% python3 -q
>>> import numpy as np
>>> np.set_printoptions(suppress=True, linewidth=120)
>>> X = np.load("block7.npy")
>>> X
array([[ 13.5,  -4.6,  -2. ,   0.6,  -8.2,   6.3,  -5.4,  13.5,   3. , -14.8,  -6. ,   2.8],
       [-10. ,  -8.1,  -4.4,   6.1,   5.8,  -9.3,  -1.2,   3.2,  -1. ,   7.3,  -1.6,  -6. ],
       [  9.1,   4.5,   4.3,   7.7,  -8.7,  10.5,   1. ,   5.4,   9.5, -10.1,  -6.1,  -2. ],
       [ -4.5,  -2.2,  -1.8,  -8.8,   6.3,  -3.3,   2.7,  10. ,  -1.2,  -6.2,   4.9,  -4.4],
       [ -7.7,  10.3,   2.4,   0.1,  -5.1,  10.5,   0.3,  -7.2,   7.1,  -0.8,  -4.4,   4.2],
       [ -4.1,  -7.3,  10.6,   9.7,   0.4,  -0.9,   7.9,   1.3,   0.6,  10.8,  12.7, -18.1],
       [  0.1,   4.9,   0.4,   3.2,  -1.3,   2.3,   0.2,   9.6,  -7.4,  -0.1,  -4.5,  10.3],
       [  6.7,  -2.7,   0. ,  -1.9,  -9.7,   0.5,   6. ,   3.7,   1.4,   3.9,   3.1,   0.1],
       [  5.9,  -6.3,   1.4,  -1.3,   3.3,   2.6,  -2.5,  11. ,  -9.1,  -4.3,   1.5,   2.1],
       [ -1. ,   3.6,  -8. , -10. ,   4.2,   1.2,  -8.2,  -5.3,   9.7,  -0.7,   5.1,  -7.1],
       [  4.3,   5.5,  -7.4,   1.9,   5. ,  10.2,   4.9,   0.9,  -5.5,  -0.5,  -0.4,  -8.2],
       [-10.1,   2.1,  -4.9,  -2. ,   4.5,  -1.8,  -6. ,  -8.8,   5. ,   0.9,   6.5, -11.6],
       [ -8.2,  -4.9,   5.9,   9.6,  -0.8, -10.3,  -1.7, -11.8,   1. ,   2. ,   0.6,  12.1],
       [ -9. ,   3.9,   1.4,   4.9,   8.5,   7. ,  -1.1,   4.7,  -3.1,   5.9,   6.8,   3.6],
       [  6. ,   5.2,  -6.4,   3.7,   9.2,  -3.6,   2.5,   0. ,   3.3,   0.4,  -5.6,   2.7],
       [ -4.6,   7.2,  -7.6,  -1. ,  -2.9,  -0.5,  -5.3,  -3.4,   1.1,  -2.3,  -1.2, -17.3],
       [ 18.8,   0.6,  -2.1,  -5. ,  -0.6,   1.8,  -0.3, -10.6,  -0.5,  -7.3,  -3.2,  -5.5],
       [ -3.7,   6.1,  -3.7,  -4.2,   1.7,   1.1,  10.7,  -1.4,   9. ,   0.8,  -5.1,   3.5],
       [ 11.3,   8.5, -12.4,  13.2,   7.6,  29.2,   1.3,   9.9,   6.3,  -6.2,   7.3,   4.8],
       [  1.4,  -1.5,   7.7,   2.7,  -4.6,  -3.9,  -6.2, -12.6,   2.7,   3.2,  -6.8,   6.4],
       [  1.1,   2.9,  -5.8,   0.9,  -9.5,  -5.4,  -7.5,   6.2,   5.6,  -8.7, -13.8,   4.8],
       [  7. ,   3.3,  -3.8,   4.3,  -7.4,   7.7,   0.3,  -6.2,  -7.5,  -0.3,  -0.6,   3.7],
       [ -8.1,  -4.8,   4.5,   6.6,   7.5,   0.4,   7.9,   2.9,   8.8,   9.1,   9.5,  -1.1],
       [-10.3,  -0.1,   5.9,   0.3,  -2. ,  -9.5,   0.6,   4.5,  -1. ,   7.6,   6.6,  -5. ],
       [ -0.3,  -7.2,  -2.3,  -5.7,  -0.6, -10. ,   0.2,   8.1,  -0.5,   3.6,   1.8,   5.3],
       [ -1.8,   0.4,  -2.6,  -0.4,  -8.1,  -9.4,  -2.4,   4.3,   4.6,   5.2,   4.7,  -4.2],
       [ -1.5,   3. ,  -0.2,  11.8,  -5.3,   2.5,   4.8,   3.9,  -0.9,   0.6,  -6. ,  13.5],
       [ 11.3,  -1.9,  -5.2,   1.3,  -2.3,  -3. ,  -2.5,  12.9,  -4.4,   2.3,  -4.5,   0. ],
       [  1.6,   4.6,  -7.4,  -4.7, -15.4,   3. ,  11. ,   1.2,   1.3, -10.3,   4.4,  -1.2],
       [  1.6,  -6.6,  -3.2,   3.6,   1.8,  -7.2,  -4.7,  11.8,   3.7,   3.9,  -0.1,   2.5],
       [  4.1,  -1.5,   5.9,  -1.8,  -4.8,  -0.3,   5.6,   5.9,   1.4,  -4.8,   0.2,  -6.4],
       [  2.4,  -2.7,  -4.1,   3.5,  -5.2,  -3.8,  -4.3,  -3.6,  11.6,   9.2,   3.1,  -7.8],
       [  2.1,  17. , -15.1,  -4.4,  -0.2,  15. ,  -4.7,  -4.5,   3.7,  -5.1,   0.3,   7.2],
       [ -1.7,   4. ,  -0.4,  -4. ,  -6.9,  -3.2,   7.9, -30.6,  -2.7,   6.2,  -5.8,  -4.9],
       [ -0.9,  -6.2,  -2.4,  -2. ,  -2.3,  -8. ,  -0.8,   3.8,  -3. ,  -1.9,  -4. ,   0.5]])
>>> P = X @ np.linalg.solve(X.T @ X, X.T)
>>> np.round(P @ X[:, 2], 1) + 0
array([ -2. ,  -4.4,   4.3,  -1.8,   2.4,  10.6,   0.4,   0. ,   1.4,  -8. ,  -7.4,  -4.9,   5.9,   1.4,  -6.4,  -7.6,
        -2.1,  -3.7, -12.4,   7.7,  -5.8,  -3.8,   4.5,   5.9,  -2.3,  -2.6,  -0.2,  -5.2,  -7.4,  -3.2,   5.9,  -4.1,
       -15.1,  -0.4,  -2.4])
>>> np.round(np.diag(P), 1)
array([0.4, 0.4, 0.4, 0.3, 0.4, 0.4, 0.2, 0.3, 0.2, 0.3, 0.3, 0.3, 0.6, 0.2, 0.5, 0.4, 0.4, 0.4, 0.6, 0.3, 0.4, 0.3,
       0.3, 0.3, 0.2, 0.3, 0.3, 0.3, 0.6, 0.2, 0.2, 0.4, 0.4, 0.5, 0.1])
>>> np.round(np.linalg.eigvalsh(P), 1) + 0
array([0., 0., 0., 0., 0., 0., 0., 0., 0., 0., 0., 0., 0., 0., 0., 0., 0., 0., 0., 0., 0., 0., 0., 1., 1., 1., 1., 1.,
       1., 1., 1., 1., 1., 1., 1.])
>>> O, Rm = np.linalg.qr(X)
>>> round(abs(Rm[0, 0]), 1), round(float(np.linalg.norm(X[:, 0])), 1)
(np.float64(41.9), 41.9)
>>> np.allclose(Rm.T @ Rm, X.T @ X)
True
>>> W0 = np.load("w.npy")
>>> print(W0)
[[ 0 -4 -4 -1  2]
 [ 4  0 -4  2  0]
 [ 4  4  0  4  4]
 [ 1 -2 -4  0  1]
 [-2  0 -4 -1  0]]
>>> Uu, s, Vt = np.linalg.svd(W0)
>>> s.round(1) + 0
array([8.9, 8.9, 3.2, 3.2, 0. ])
>>> A2 = Uu[:, :4] @ np.diag(s[:4]) @ Vt[:4]
>>> np.round(np.linalg.norm(W0 - A2) / np.linalg.norm(W0), 1)
np.float64(0.0)
>>> round(float(np.abs(W0 - A2).max()), 1)
0.0
>>> rank = np.linalg.matrix_rank(W0)
>>> rank
np.int64(4)
>>> ns = np.linalg.svd(W0)[2][rank:].T
>>> [int(np.linalg.matrix_rank(W0[:i])) for i in range(1, len(W0) + 1)]
[1, 2, 3, 4, 4]
>>> np.round(W0 @ ns, 1) + 0
array([[0.],
       [0.],
       [0.],
       [0.],
       [0.]])
>>> ns.shape
(5, 1)
>>> print([int(np.linalg.matrix_rank(np.delete(W0, i, axis=0))) for i in range(5)])
[4, 4, 3, 4, 4]
>>> np.linalg.matrix_rank(W0.T @ W0), np.linalg.matrix_rank(W0 @ W0.T)
(np.int64(4), np.int64(4))
>>> print(np.allclose(W0 @ ns, 0))
True
>>> print(np.round(ns @ ns.T, 1) + 0)
[[ 0.2  0.1  0.  -0.4  0.1]
 [ 0.1  0.1  0.  -0.2  0. ]
 [ 0.   0.   0.   0.   0. ]
 [-0.4 -0.2  0.   0.7 -0.1]
 [ 0.1  0.   0.  -0.1  0. ]]
>>> A2 = np.array([[1, 4, 1, 5, 5],
...     [3, 2, 5, 3, 5],
...     [0, 4, 0, 1, 0],
...     [1, 3, 1, 3, 5],
...     [0, 5, 2, 2, 1]])
>>> m1 = A2 - A2.T
>>> m1
array([[ 0,  1,  1,  4,  5],
       [-1,  0,  1,  0,  0],
       [-1, -1,  0,  0, -2],
       [-4,  0,  0,  0,  3],
       [-5,  0,  2, -3,  0]])
>>> # antisymmetric, zero diagonal
>>> np.round(m1 @ np.linalg.pinv(m1) @ m1, 1) + 0
array([[ 0.,  1.,  1.,  4.,  5.],
       [-1.,  0.,  1.,  0.,  0.],
       [-1., -1.,  0.,  0., -2.],
       [-4.,  0.,  0.,  0.,  3.],
       [-5.,  0.,  2., -3.,  0.]])
>>> print(np.abs(np.diag(np.linalg.qr(m1)[1])) > 1e-9)
[ True  True  True  True False]
>>> np.linalg.lstsq(m1[:-1].T, m1[-1])[2]
np.int32(4)
>>> Uu, s, Vt = np.linalg.svd(m1)
>>> evecs = Vt[:(s > 1e-8).sum()]
>>> rng = np.random.default_rng(9)
>>> x = m1[4] + 3 * m1[2] + rng.integers(2) * np.eye(5)[4]
>>> x
array([-8., -3.,  2., -3., -6.])
>>> print(np.allclose(evecs.T @ evecs @ x, x))
True
>>> np.round(evecs.T @ evecs, 1)
array([[ 0.9,  0.2, -0.1,  0.1, -0.1],
       [ 0.2,  0.3,  0.2, -0.2,  0.3],
       [-0.1,  0.2,  0.9,  0.1, -0.1],
       [ 0.1, -0.2,  0.1,  0.9,  0.1],
       [-0.1,  0.3, -0.1,  0.1,  0.9]])
>>> np.round(np.diag(evecs.T @ evecs), 1)
array([0.9, 0.3, 0.9, 0.9, 0.9])
>>> P = np.triu(np.array([[0, 2, 1, 0, 3],
...     [0, 0, 3, -3, 1],
...     [3, 3, 1, -3, 2],
...     [3, 2, -3, 1, -2],
...     [3, -1, 3, 1, -3]]), 1) + np.eye(5)
>>> A2 = P @ m1 @ np.linalg.inv(P)
>>> np.trace(A2), np.trace(m1)
(np.float64(0.0), np.int64(0))
>>> print(np.round(np.linalg.det(A2), 1))
0.0
>>> np.round(np.poly(A2), 1) + 0
array([  1.,   0.,  57.,   0., 164.,   0.])
>>> K = np.loadtxt("a.csv", delimiter=",")
>>> print(K.round(1) + 0)
[[ 0.9 -0.2 -0.1 -0.1  0.1 -0.1  0.1  0.  -0.1  0.1  0.1  0.1  0. ]
 [-0.2  0.7 -0.2 -0.3  0.3 -0.2  0.3  0.  -0.3  0.3  0.2  0.2  0.1]
 [-0.1 -0.2  0.9 -0.1  0.1 -0.1  0.1  0.  -0.1  0.1  0.1  0.1  0. ]
 [-0.1 -0.3 -0.1  0.8  0.2 -0.2  0.2  0.  -0.2  0.2  0.2  0.1  0.1]
 [ 0.1  0.3  0.1  0.2  0.8  0.2 -0.2  0.   0.2 -0.2 -0.2 -0.1 -0.1]
 [-0.1 -0.2 -0.1 -0.2  0.2  0.9  0.2  0.  -0.2  0.2  0.1  0.1  0.1]
 [ 0.1  0.3  0.1  0.2 -0.2  0.2  0.7  0.   0.2 -0.2 -0.2 -0.1 -0.1]
 [ 0.   0.   0.   0.   0.   0.   0.   1.   0.   0.   0.   0.   0. ]
 [-0.1 -0.3 -0.1 -0.2  0.2 -0.2  0.2  0.   0.8  0.2  0.2  0.1  0.1]
 [ 0.1  0.3  0.1  0.2 -0.2  0.2 -0.2  0.   0.2  0.8 -0.2 -0.1 -0.1]
 [ 0.1  0.2  0.1  0.2 -0.2  0.1 -0.2  0.   0.2 -0.2  0.8 -0.1 -0.1]
 [ 0.1  0.2  0.1  0.1 -0.1  0.1 -0.1  0.   0.1 -0.1 -0.1  0.9  0. ]
 [ 0.   0.1  0.   0.1 -0.1  0.1 -0.1  0.   0.1 -0.1 -0.1  0.   1. ]]
>>> # equal to its transpose
>>> cov = K.T @ K
>>> np.round(np.linalg.svd(K, compute_uv=False) ** 2, 1)
array([1., 1., 1., 1., 1., 1., 1., 1., 1., 1., 1., 1., 1.])
>>> np.round(np.diag(cov), 1)
array([1., 1., 1., 1., 1., 1., 1., 1., 1., 1., 1., 1., 1.])
>>> print(np.round(np.linalg.eigvalsh(cov)[::-1], 1))
[1. 1. 1. 1. 1. 1. 1. 1. 1. 1. 1. 1. 1.]
>>> np.trace(cov), (K ** 2).sum()
(np.float64(13.0), np.float64(13.0))
>>> np.linalg.matrix_rank(cov)
np.int64(13)
